>>> import numpy as np
>>> np.set_printoptions(precision=2, suppress=True, linewidth=120, sign=" ")
>>> out = np.array([[5, 0, 0, 5, -3],
...     [0, -2, 8, 3, -2],
...     [5, 4, 4, 1, 6],
...     [3, 8, 7, 8, 0],
...     [1, -8, 9, -4, 6]])
>>> out[-1] = out[0]
>>> W0 = out + 0.1 * np.eye(5)
>>> W0
array([[ 5.1,  0. ,  0. ,  5. , -3. ],
       [ 0. , -1.9,  8. ,  3. , -2. ],
       [ 5. ,  4. ,  4.1,  1. ,  6. ],
       [ 3. ,  8. ,  7. ,  8.1,  0. ],
       [ 5. ,  0. ,  0. ,  5. , -2.9]])
>>> U, s, Vh = np.linalg.svd(W0)
>>> np.argmax(s[:-1] / (s[1:] + 1e-6)) + 1
np.int64(4)
>>> s
array([ 17.29,   9.58,   7.97,   5.22,   0.06])
>>> out = U[:, :4] @ np.diag(s[:4]) @ Vh[:4]
>>> np.round(np.abs(W0 - out).max(), 2)
np.float64(0.03)
>>> np.round(np.linalg.norm(W0 - out, 2), 2), round(s[4], 2)
(np.float64(0.06), np.float64(0.06))
>>> np.linalg.matrix_rank(out)
np.int64(4)
>>> np.linalg.matrix_rank(W0, rtol=0.05)
np.int64(4)
>>> def softmax(z):
...     e = np.exp(z - z.max(axis=-1, keepdims=True))
...     return e / e.sum(axis=-1, keepdims=True)
... 
>>> np.round(softmax(10 * W0[2]), 2) + 0
array([ 0.,  0.,  0.,  0.,  1.])
>>> softmax(W0).sum(axis=1)
array([ 1.,  1.,  1.,  1.,  1.])
>>> S = W0 @ W0.T / np.sqrt(5)
>>> softmax(S)[2] @ W0
array([ 4.99,  4.03,  4.12,  1.05,  5.96])
>>> np.round(softmax(S + np.triu(np.full(S.shape, -np.inf), 1)), 2) + 0
array([[ 1.  ,  0.  ,  0.  ,  0.  ,  0.  ],
       [ 0.  ,  1.  ,  0.  ,  0.  ,  0.  ],
       [ 0.  ,  0.  ,  1.  ,  0.  ,  0.  ],
       [ 0.  ,  0.  ,  0.  ,  1.  ,  0.  ],
       [ 0.53,  0.  ,  0.  ,  0.1 ,  0.37]])
>>> np.round(softmax(S), 2) + 0
array([[ 0.54,  0.  ,  0.  ,  0.08,  0.38],
       [ 0.  ,  1.  ,  0.  ,  0.  ,  0.  ],
       [ 0.  ,  0.  ,  0.99,  0.01,  0.  ],
       [ 0.  ,  0.  ,  0.  ,  1.  ,  0.  ],
       [ 0.53,  0.  ,  0.  ,  0.1 ,  0.37]])
>>> W1 = np.array([[-3, 2, 0, -3, 2],
...     [0, 1, -1, -3, -1],
...     [-1, 0, -2, 2, -3],
...     [3, -2, 3, -3, 3],
...     [-1, -1, -2, -1, -3]])
>>> b = np.array([3, 0, 1, 1, 1])
>>> hid = np.maximum(W0 @ W1 + b, 0)
>>> (hid > 0).astype(int)
array([[ 1,  1,  1,  0,  1],
       [ 1,  0,  0,  1,  0],
       [ 0,  1,  0,  0,  0],
       [ 1,  0,  1,  0,  1],
       [ 1,  1,  1,  0,  1]])
>>> (hid > 0).mean(axis=0)
array([ 0.8,  0.6,  0.6,  0.2,  0.6])
>>> hid
array([[  5.7,   3.2,  22. ,   0. ,  35.2],
       [  6. ,   0. ,   0. ,  15.7,   0. ],
       [  0. ,   6. ,   0. ,   0. ,   0. ],
       [ 11.3,   0. ,   3.3,   0. ,   2.3],
       [  5.9,   2.9,  21.8,   0. ,  34.7]])
>>> np.linalg.matrix_rank(hid)
np.int64(5)
>>> basis = np.array([[0, 0, 1], [2, 0, 0], [2, 1, 1], [1, 0, 0], [0, 0, 1]])
>>> hid @ basis
array([[ 50.4,  22. ,  62.9],
       [ 15.7,   0. ,   6. ],
       [ 12. ,   0. ,   0. ],
       [  6.6,   3.3,  16.9],
       [ 49.4,  21.8,  62.4]])
>>> feats = np.load("case0.npy")
>>> feats
array([[  1.3,   0.3,  -1.9,   1.6,  -0.5,   0.1,  -0.2,   0.8,  -0.1,   1.1,  -1.9],
       [  0.2,  -0.3,  -0.7,   0. ,   0.5,  -0.6,   0.4,  -0.2,   1.3,   0.6,  -0.9],
       [ -1.1,   0.6,   0.8,  -0.1,   1.3,  -0.5,   0. ,   1. ,   0.2,  -0.9,   0.5],
       [ -3.5,  -0.5,   3. ,  -4.5,  -0.5,   2.5,   5.5, -11.5,  -5.5,  -6.5,   1.5],
       [  0.4,   0.9,  -0.1,  -1.2,   0.1,   1.3,   1.4,   1.1,   0.3,   0. ,  -1.5],
       [  1.6,   1. ,   1.9,   1. ,   2.5,  -0.9,   0. ,   0.7,  -0.4,   1.4,   0.8],
       [  0.2,   0.5,  -0.5,  -0.8,   0.5,   0.1,  -1.9,  -0.4,  -1.5,  -1.8,   0. ],
       [  1.2,  -0.7,   0.5,   1.4,   0.1,  -1.5,  -0.8,   0.9,  -0.1,  -0.4,  -0.4],
       [ -1.7,   0.2,   0.4,   0.3,   2.8,  -0.1,  -0.5,   2.4,   0.3,  -0.4,   1. ],
       [  0.4,   0.2,   0.1,  -0.2,  -1. ,   0.8,  -1.4,   1.9,   0.8,   1.9,  -1.3],
       [  2.1,   0.4,   1.4,  -0.4,   1.9,   0.5,  -0.2,   0. ,   1. ,  -0.4,   0.7],
       [ -0.8,  -1.1,  -0.3,  -0.1,  -0.8,   0.1,  -1.2,   1.8,   1.1,  -0.2,   0.8],
       [ -0.4,  -0.9,   0.6,  -1. ,   0.9,   1.5,  -1.2,   0.7,  -0.1,  -0.5,   0.4],
       [ -0.5,  -0.5,  -2. ,  -1.6,  -1.6,  -1.1,  -2.7,  -0.5,  -0.1,  -0.5,  -0.1],
       [  0.2,   2.4,   0.4,  -0.2,  -0.9,   0.2,   0.9,  -0.2,   0. ,   0.2,  -0.2],
       [  0.9,  -0.3,   3.3,  -0.7,  -0.2,  -0.3,   1.8,  -1.2,  -1.3,  -0.2,   1.2],
       [ -1.3,   2.8,   0.7,  -0.4,  -0.5,  -0.4,  -0.7,   0.2,  -0.8,   0.4,   0.1],
       [ -0.8,  -0.6,  -1.9,  -0.7,   1.2,   0.3,   1.4,   0.2,  -0.8,  -0.6,  -1.2],
       [ -0.7,  -0.7,  -0.1,   0.3,   0.4,   1. ,   1.3,   1.2,  -1. ,   1.7,  -1.5],
       [ -0.9,  -0.1,   0.7,   1.4,   0.3,  -1.5,   1.8,   1.6,  -0.7,   0.3,   1.1],
       [  1.2,   0.5,  -0.6,   1.6,   2.1,   0.2,  -0.1,   0.3,   1.7,  -0.3,   1.2],
       [  0.9,  -1.1,  -0.1,  -0.3,  -1.3,  -0.8,   0.3,   0. ,  -2.3,   0.8,   0.6],
       [  1.2,   1. ,   0.1,  -0.8,  -1.4,   0.2,  -0.4,   0.3,   0.3,   0.1,   0.3],
       [ -0.4,   1.1,   0.6,  -0.7,  -0.6,   1.2,  -0.7,  -1. ,   0.6,   0. ,  -0.6],
       [  0.3,  -0.2,  -0.9,  -2.4,   0.9,   0.1,   1.1,  -1.8,  -0.9,  -0.7,  -1.2],
       [  1.5,  -0.4,   0.9,   0.2,  -0.5,   0.8,  -0.3,  -0.5,  -0.4,   0.3,  -1.5],
       [  2. ,  -0.5,   1.6,  -1.3,   0. ,  -0.3,  -0.9,  -0.1,   0.4,   0.2,  -0.3],
       [  0. ,  -0.3,  -1.8,  -0.5,  -0.3,  -0.1,   1.5,  -0.7,  -1.2,  -0.3,   0.5],
       [  1. ,   0.3,  -2.4,  -0.2,   0.1,   0.7,   0.3,   0.5,   0.4,   0.3,   1.4],
       [ -0.4,   1.4,  -1.4,  -0.5,  -1.6,  -0.7,  -0.9,   0.5,   0.4,   0.8,   0. ],
       [  1.3,  -0.3,  -0.1,   0. ,   0.1,   0.2,   1.1,   0.2,   0.5,  -1.6,  -1.6],
       [  2. ,  -1.8,   0.5,  -1.1,  -0.9,   0.2,  -0.7,   1.1,   0.5,   0.1,  -0.4],
       [ -0.2,  -0.7,  -1.3,   1.4,  -2.6,   0.1,  -0.7,   1.4,   0. ,  -0.1,   1. ],
       [  1.4,  -3.1,  -0.1,   0.5,   1.3,   0.8,  -0.2,   0.9,   1.8,  -0.4,   2. ],
       [ -0.9,   1.4,  -0.6,   0. ,   1.4,   0.3,   0.3,  -1.9,  -0.9,   0.1,   0.8],
       [ -2.3,   0.5,   0.7,   1.8,   1.9,  -0.8,   0.9,   0. ,  -0.1,   1.6,  -1. ],
       [  0.7,  -0.8,  -0.5,  -1.3,   1.2,  -1. ,   0.3,  -1.8,  -1.8,  -0.1,   1.4],
       [  0.2,  -1.5,  -1. ,  -1.4,   0.9,  -1.1,   1.6,   2. ,   0.8,   0.4,  -1.7],
       [  0.2,  -1. ,   2. ,   0.7,   1.2,  -0.5,   2.1,  -1.5,   0.9,  -0.5,  -0.5]])
>>> basis = feats[[2, 28]].astype(float)
>>> for _ in range(3):
...     z = np.linalg.norm(feats[:, None] - basis, axis=-1).argmin(axis=1)
...     basis = np.array([feats[z == j].mean(axis=0) for j in range(2)])
... 
>>> z
array([ 1,  1,  0,  0,  0,  0,  1,  1,  0,  1,  0,  1,  0,  1,  0,  0,  0,  1,  1,  0,  1,  1,  1,  0,  0,  0,  1,  1,
        1,  1,  1,  1,  1,  1,  0,  0,  0,  1,  0])
>>> np.abs(basis[1] - basis[0]).argmax()
np.int64(2)
>>> np.bincount(z)
array([ 18,  21])
